% ipython --no-banner

In [1]: import numpy as np

In [2]: np.set_printoptions(precision=2, suppress=True, linewidth=100, floatmode="fixed")

In [3]: rnd = lambda a: np.round(a, 2) + 0

In [4]: A = np.loadtxt("sample4.csv", delimiter=",")

In [5]: print(A)
[[0.00 0.00 0.00 0.00 2.00 0.00 0.00 0.00]
 [9.00 0.00 0.00 0.00 0.00 0.00 0.00 0.00]
 [0.00 0.00 0.00 0.00 0.00 0.00 0.00 2.00]
 [0.00 0.00 0.00 3.00 0.00 0.00 0.00 0.00]
 [0.00 0.00 0.00 0.00 0.00 0.00 9.00 0.00]
 [0.00 1.00 0.00 0.00 0.00 0.00 0.00 0.00]
 [0.00 0.00 0.00 0.00 0.00 3.00 0.00 0.00]
 [0.00 0.00 3.00 0.00 0.00 0.00 0.00 0.00]]

In [6]: th = np.radians(26)

In [7]: R = np.eye(8)

In [8]: R[3, 3] = R[1, 1] = np.cos(th)

In [9]: R[3, 1], R[1, 3] = -np.sin(th), np.sin(th)

In [10]: rnd(R)
Out[10]: 
array([[ 1.00,  0.00,  0.00,  0.00,  0.00,  0.00,  0.00,  0.00],
       [ 0.00,  0.90,  0.00,  0.44,  0.00,  0.00,  0.00,  0.00],
       [ 0.00,  0.00,  1.00,  0.00,  0.00,  0.00,  0.00,  0.00],
       [ 0.00, -0.44,  0.00,  0.90,  0.00,  0.00,  0.00,  0.00],
       [ 0.00,  0.00,  0.00,  0.00,  1.00,  0.00,  0.00,  0.00],
       [ 0.00,  0.00,  0.00,  0.00,  0.00,  1.00,  0.00,  0.00],
       [ 0.00,  0.00,  0.00,  0.00,  0.00,  0.00,  1.00,  0.00],
       [ 0.00,  0.00,  0.00,  0.00,  0.00,  0.00,  0.00,  1.00]])

In [11]: A2 = A @ R.T

In [12]: print(rnd(np.abs(A2 - A).max(axis=0)))
[0.00 1.32 0.00 0.44 0.00 0.00 0.00 0.00]

In [13]: np.allclose(A @ A.T, A2 @ A2.T)
Out[13]: True

In [14]: rnd(np.linalg.det(R)), rnd(np.trace(R))
Out[14]: (np.float64(1.0), np.float64(7.8))

In [15]: print(rnd(A2))
[[ 0.00  0.00  0.00  0.00  2.00  0.00  0.00  0.00]
 [ 9.00  0.00  0.00  0.00  0.00  0.00  0.00  0.00]
 [ 0.00  0.00  0.00  0.00  0.00  0.00  0.00  2.00]
 [ 0.00  1.32  0.00  2.70  0.00  0.00  0.00  0.00]
 [ 0.00  0.00  0.00  0.00  0.00  0.00  9.00  0.00]
 [ 0.00  0.90  0.00 -0.44  0.00  0.00  0.00  0.00]
 [ 0.00  0.00  0.00  0.00  0.00  3.00  0.00  0.00]
 [ 0.00  0.00  3.00  0.00  0.00  0.00  0.00  0.00]]

In [16]: np.flatnonzero(np.linalg.matrix_power((A2 != 0) + (A2.T != 0) + np.eye(8), 8)[2])
Out[16]: array([2, 7])

In [17]: rnd(A2 @ A2)
Out[17]: 
array([[ 0.00,  0.00,  0.00,  0.00,  0.00,  0.00, 18.00,  0.00],
       [ 0.00,  0.00,  0.00,  0.00, 18.00,  0.00,  0.00,  0.00],
       [ 0.00,  0.00,  6.00,  0.00,  0.00,  0.00,  0.00,  0.00],
       [11.84,  3.55,  0.00,  7.27,  0.00,  0.00,  0.00,  0.00],
       [ 0.00,  0.00,  0.00,  0.00,  0.00, 27.00,  0.00,  0.00],
       [ 8.09, -0.58,  0.00, -1.18,  0.00,  0.00,  0.00,  0.00],
       [ 0.00,  2.70,  0.00, -1.32,  0.00,  0.00,  0.00,  0.00],
       [ 0.00,  0.00,  0.00,  0.00,  0.00,  0.00,  0.00,  6.00]])

In [18]: gram = A.T @ A

In [19]: (A @ A.T).shape
Out[19]: (8, 8)

In [20]: np.allclose(gram, gram.T)
Out[20]: True

In [21]: np.trace(gram), (A ** 2).sum()
Out[21]: (np.float64(198.0), np.float64(198.0))

In [22]: print(rnd(np.linalg.pinv(A)))
[[0.00 0.11 0.00 0.00 0.00 0.00 0.00 0.00]
 [0.00 0.00 0.00 0.00 0.00 1.00 0.00 0.00]
 [0.00 0.00 0.00 0.00 0.00 0.00 0.00 0.33]
 [0.00 0.00 0.00 0.33 0.00 0.00 0.00 0.00]
 [0.50 0.00 0.00 0.00 0.00 0.00 0.00 0.00]
 [0.00 0.00 0.00 0.00 0.00 0.00 0.33 0.00]
 [0.00 0.00 0.00 0.00 0.11 0.00 0.00 0.00]
 [0.00 0.00 0.50 0.00 0.00 0.00 0.00 0.00]]

In [23]: A.T @ A
Out[23]: 
array([[81.00,  0.00,  0.00,  0.00,  0.00,  0.00,  0.00,  0.00],
       [ 0.00,  1.00,  0.00,  0.00,  0.00,  0.00,  0.00,  0.00],
       [ 0.00,  0.00,  9.00,  0.00,  0.00,  0.00,  0.00,  0.00],
       [ 0.00,  0.00,  0.00,  9.00,  0.00,  0.00,  0.00,  0.00],
       [ 0.00,  0.00,  0.00,  0.00,  4.00,  0.00,  0.00,  0.00],
       [ 0.00,  0.00,  0.00,  0.00,  0.00,  9.00,  0.00,  0.00],
       [ 0.00,  0.00,  0.00,  0.00,  0.00,  0.00, 81.00,  0.00],
       [ 0.00,  0.00,  0.00,  0.00,  0.00,  0.00,  0.00,  4.00]])

In [24]: rnd(np.linalg.svd(A, compute_uv=False))
Out[24]: array([9.00, 9.00, 3.00, 3.00, 3.00, 2.00, 2.00, 1.00])

In [25]: A2 = A / np.sqrt((A ** 2).mean(axis=1, keepdims=True))

In [26]: print(rnd(np.linalg.norm(A2, axis=1)))
[2.83 2.83 2.83 2.83 2.83 2.83 2.83 2.83]

In [27]: np.linalg.matrix_rank(A - A.mean(axis=1, keepdims=True))
Out[27]: np.int64(7)

In [28]: K = np.loadtxt("out8.csv", delimiter=",")

In [29]: print(K)
[[-0.80 -0.10 -0.60 -0.10 -1.20  0.70 -1.60  0.00 -0.40  0.10  0.50]
 [ 0.70  1.40 -0.20 -0.80  0.70  0.80 -1.40  0.70  0.00  0.30 -0.40]
 [-1.10  1.00 -0.90  2.30 -1.90  4.10  0.10  1.00 -0.50  0.20  0.10]
 [ 1.60  0.90 -1.00  0.50 -1.10 -0.50 -0.70  2.30  1.60 -1.30 -0.20]
 [ 1.30  0.00  0.60 -0.10 -0.10  0.00 -0.50  0.70  0.30  0.80  0.40]
 [-0.10  0.80  1.20  0.70 -1.20 -0.80 -1.60  2.20 -0.40  0.30 -1.30]
 [-0.80  0.40 -0.20  1.00 -0.60  0.30  0.50  0.30  2.10 -1.10  0.60]
 [ 1.80  0.00  2.80  0.50 -0.90  0.40 -0.20  0.00  0.00 -0.30  0.40]
 [-0.30  0.80  1.60 -0.80  1.90 -0.90  0.10  0.00 -0.40 -1.20 -0.10]
 [-0.50 -1.40 -0.30  0.40  0.90 -0.40 -0.80 -0.10  1.90 -0.60  0.20]
 [-1.03  0.17 -0.04  1.11 -0.72 -0.42  0.71  0.23  2.44 -0.97  0.17]
 [-0.40 -1.00 -0.40 -0.20  0.00  0.90  0.40 -1.90 -1.40 -1.00 -1.50]
 [ 0.70 -1.00  1.00  1.90 -0.20  0.50 -0.80  0.60 -0.90  1.80 -1.00]
 [-1.30 -1.00  0.50 -1.80 -0.70 -0.80 -1.00 -0.80  1.10 -0.40  1.00]
 [-0.40 -0.10  0.60 -0.20  0.00 -0.70  1.20 -1.00  0.80  1.70  0.20]]

In [30]: f = np.array([-4, 2, -8])

In [31]: np.polyval(f, K[4])
Out[31]: array([-12.16,  -8.00,  -8.24,  -8.24,  -8.24,  -8.00, -10.00,  -8.56,  -7.76,  -8.96,  -7.84])

In [32]: x = np.array([-1, 0, 3, -2, 0, 3, -2, 1, -2, -2, 1])

In [33]: np.linalg.norm(K @ x) <= np.linalg.norm(K, 2) * np.linalg.norm(x) + 1e-9
Out[33]: np.True_

In [34]: (K @ x).argmax()
Out[34]: np.int64(7)

In [35]: rnd((K * x).sum(axis=1))
Out[35]: 
array([ 5.60,  5.20,  7.60, -4.20,  0.60,  4.20, -3.00,  8.20,  6.90, -3.30, -6.53,  2.90, -0.60,
        4.80, -7.70])

In [36]: rnd(K @ (2 * x))
Out[36]: 
array([ 11.20,  10.40,  15.20,  -8.40,   1.20,   8.40,  -6.00,  16.40,  13.80,  -6.60, -13.06,
         5.80,  -1.20,   9.60, -15.40])

In [37]: print(rnd(K @ x))
[ 5.60  5.20  7.60 -4.20  0.60  4.20 -3.00  8.20  6.90 -3.30 -6.53  2.90 -0.60  4.80 -7.70]

In [38]: rnd(np.einsum("ij,j->i", K, x))
Out[38]: 
array([ 5.60,  5.20,  7.60, -4.20,  0.60,  4.20, -3.00,  8.20,  6.90, -3.30, -6.53,  2.90, -0.60,
        4.80, -7.70])

In [39]: th = np.radians(135)

In [40]: R = np.eye(11)

In [41]: R[8, 8] = R[3, 3] = np.cos(th)

In [42]: R[8, 3], R[3, 8] = -np.sin(th), np.sin(th)

In [43]: rnd(R)
Out[43]: 
array([[ 1.00,  0.00,  0.00,  0.00,  0.00,  0.00,  0.00,  0.00,  0.00,  0.00,  0.00],
       [ 0.00,  1.00,  0.00,  0.00,  0.00,  0.00,  0.00,  0.00,  0.00,  0.00,  0.00],
       [ 0.00,  0.00,  1.00,  0.00,  0.00,  0.00,  0.00,  0.00,  0.00,  0.00,  0.00],
       [ 0.00,  0.00,  0.00, -0.71,  0.00,  0.00,  0.00,  0.00,  0.71,  0.00,  0.00],
       [ 0.00,  0.00,  0.00,  0.00,  1.00,  0.00,  0.00,  0.00,  0.00,  0.00,  0.00],
       [ 0.00,  0.00,  0.00,  0.00,  0.00,  1.00,  0.00,  0.00,  0.00,  0.00,  0.00],
       [ 0.00,  0.00,  0.00,  0.00,  0.00,  0.00,  1.00,  0.00,  0.00,  0.00,  0.00],
       [ 0.00,  0.00,  0.00,  0.00,  0.00,  0.00,  0.00,  1.00,  0.00,  0.00,  0.00],
       [ 0.00,  0.00,  0.00, -0.71,  0.00,  0.00,  0.00,  0.00, -0.71,  0.00,  0.00],
       [ 0.00,  0.00,  0.00,  0.00,  0.00,  0.00,  0.00,  0.00,  0.00,  1.00,  0.00],
       [ 0.00,  0.00,  0.00,  0.00,  0.00,  0.00,  0.00,  0.00,  0.00,  0.00,  1.00]])

In [44]: A2 = K @ R.T

In [45]: np.allclose(np.linalg.norm(K, axis=1), np.linalg.norm(A2, axis=1))
Out[45]: True

In [46]: rnd(np.abs(A2 - K).max(axis=0))
Out[46]: array([0.00, 0.00, 0.00, 4.28, 0.00, 0.00, 0.00, 0.00, 4.95, 0.00, 0.00])

In [47]: M = np.load("x.npy")

In [48]: rnd(M)
Out[48]: 
array([[ 0.92, -0.03, -0.19, -0.08, -0.03, -0.19, -0.08, -0.19, -0.19, -0.03, -0.03],
       [-0.03,  0.99, -0.06, -0.03, -0.01, -0.06, -0.03, -0.06, -0.06, -0.01, -0.01],
       [-0.19, -0.06,  0.57, -0.19, -0.06, -0.43, -0.19, -0.43, -0.43, -0.06, -0.06],
       [-0.08, -0.03, -0.19,  0.92, -0.03, -0.19, -0.08, -0.19, -0.19, -0.03, -0.03],
       [-0.03, -0.01, -0.06, -0.03,  0.99, -0.06, -0.03, -0.06, -0.06, -0.01, -0.01],
       [-0.19, -0.06, -0.43, -0.19, -0.06,  0.57, -0.19, -0.43, -0.43, -0.06, -0.06],
       [-0.08, -0.03, -0.19, -0.08, -0.03, -0.19,  0.92, -0.19, -0.19, -0.03, -0.03],
       [-0.19, -0.06, -0.43, -0.19, -0.06, -0.43, -0.19,  0.57, -0.43, -0.06, -0.06],
       [-0.19, -0.06, -0.43, -0.19, -0.06, -0.43, -0.19, -0.43,  0.57, -0.06, -0.06],
       [-0.03, -0.01, -0.06, -0.03, -0.01, -0.06, -0.03, -0.06, -0.06,  0.99, -0.01],
       [-0.03, -0.01, -0.06, -0.03, -0.01, -0.06, -0.03, -0.06, -0.06, -0.01,  0.99]])

In [49]: x = np.array([3, 9, 8, 8, 0, 9, 5, 9, 4, 0, 2])

In [50]: np.linalg.norm(M @ x) <= np.linalg.norm(M, 2) * np.linalg.norm(x) + 1e-9
Out[50]: np.True_

In [51]: print(rnd(np.einsum("ij,j->i", M, x)))
[ -4.11   6.63  -8.59   0.89  -2.37  -7.59  -2.11  -7.59 -12.59  -2.37  -0.37]

In [52]: (M @ x).argmax()
Out[52]: np.int64(1)

In [53]: rnd(M @ np.ones(11))
Out[53]: array([-0.08,  0.64, -1.53, -0.08,  0.64, -1.53, -0.08, -1.53, -1.53,  0.64,  0.64])

In [54]: rnd(M @ (2 * x))
Out[54]: array([ -8.22,  13.26, -17.18,   1.78,  -4.74, -15.18,  -4.22, -15.18, -25.18,  -4.74,  -0.74])

In [55]: rnd(M @ np.eye(11)[1])
Out[55]: array([-0.03,  0.99, -0.06, -0.03, -0.01, -0.06, -0.03, -0.06, -0.06, -0.01, -0.01])

In [56]: x = np.array([-5, -5, -2, -5, -5, -2, 2, 5, 4, 3, -1])

In [57]: target = M @ x

In [58]: rnd(target)
Out[58]: array([-5.08, -5.03, -2.19, -5.08, -5.03, -2.19,  1.92,  4.81,  3.81,  2.97, -1.03])

In [59]: rnd(np.linalg.solve(M, M[:, 10]))
Out[59]: array([0.00, 0.00, 0.00, 0.00, 0.00, 0.00, 0.00, 0.00, 0.00, 0.00, 1.00])

In [60]: gram = M.T @ M

In [61]: rnd(np.diag(gram))
Out[61]: array([1.00, 1.00, 1.00, 1.00, 1.00, 1.00, 1.00, 1.00, 1.00, 1.00, 1.00])

In [62]: rnd(np.linalg.svd(M, compute_uv=False) ** 2)
Out[62]: array([1.00, 1.00, 1.00, 1.00, 1.00, 1.00, 1.00, 1.00, 1.00, 1.00, 1.00])

In [63]: print(np.allclose(gram, gram.T))
True

In [64]: rnd(np.linalg.eigvalsh(gram)[::-1])
Out[64]: array([1.00, 1.00, 1.00, 1.00, 1.00, 1.00, 1.00, 1.00, 1.00, 1.00, 1.00])

In [65]: w, vecs = np.linalg.eigh(M)

In [66]: x = np.array([-1, 3, 3, -2, 1, -3, 2, -2, 0, -1, 2])

In [67]: rnd(vecs * np.abs(w) @ vecs.T)
Out[67]: 
array([[1.00, 0.00, 0.00, 0.00, 0.00, 0.00, 0.00, 0.00, 0.00, 0.00, 0.00],
       [0.00, 1.00, 0.00, 0.00, 0.00, 0.00, 0.00, 0.00, 0.00, 0.00, 0.00],
       [0.00, 0.00, 1.00, 0.00, 0.00, 0.00, 0.00, 0.00, 0.00, 0.00, 0.00],
       [0.00, 0.00, 0.00, 1.00, 0.00, 0.00, 0.00, 0.00, 0.00, 0.00, 0.00],
       [0.00, 0.00, 0.00, 0.00, 1.00, 0.00, 0.00, 0.00, 0.00, 0.00, 0.00],
       [0.00, 0.00, 0.00, 0.00, 0.00, 1.00, 0.00, 0.00, 0.00, 0.00, 0.00],
       [0.00, 0.00, 0.00, 0.00, 0.00, 0.00, 1.00, 0.00, 0.00, 0.00, 0.00],
       [0.00, 0.00, 0.00, 0.00, 0.00, 0.00, 0.00, 1.00, 0.00, 0.00, 0.00],
       [0.00, 0.00, 0.00, 0.00, 0.00, 0.00, 0.00, 0.00, 1.00, 0.00, 0.00],
       [0.00, 0.00, 0.00, 0.00, 0.00, 0.00, 0.00, 0.00, 0.00, 1.00, 0.00],
       [0.00, 0.00, 0.00, 0.00, 0.00, 0.00, 0.00, 0.00, 0.00, 0.00, 1.00]])

In [68]: rnd(x @ M @ x)
Out[68]: np.float64(44.73)
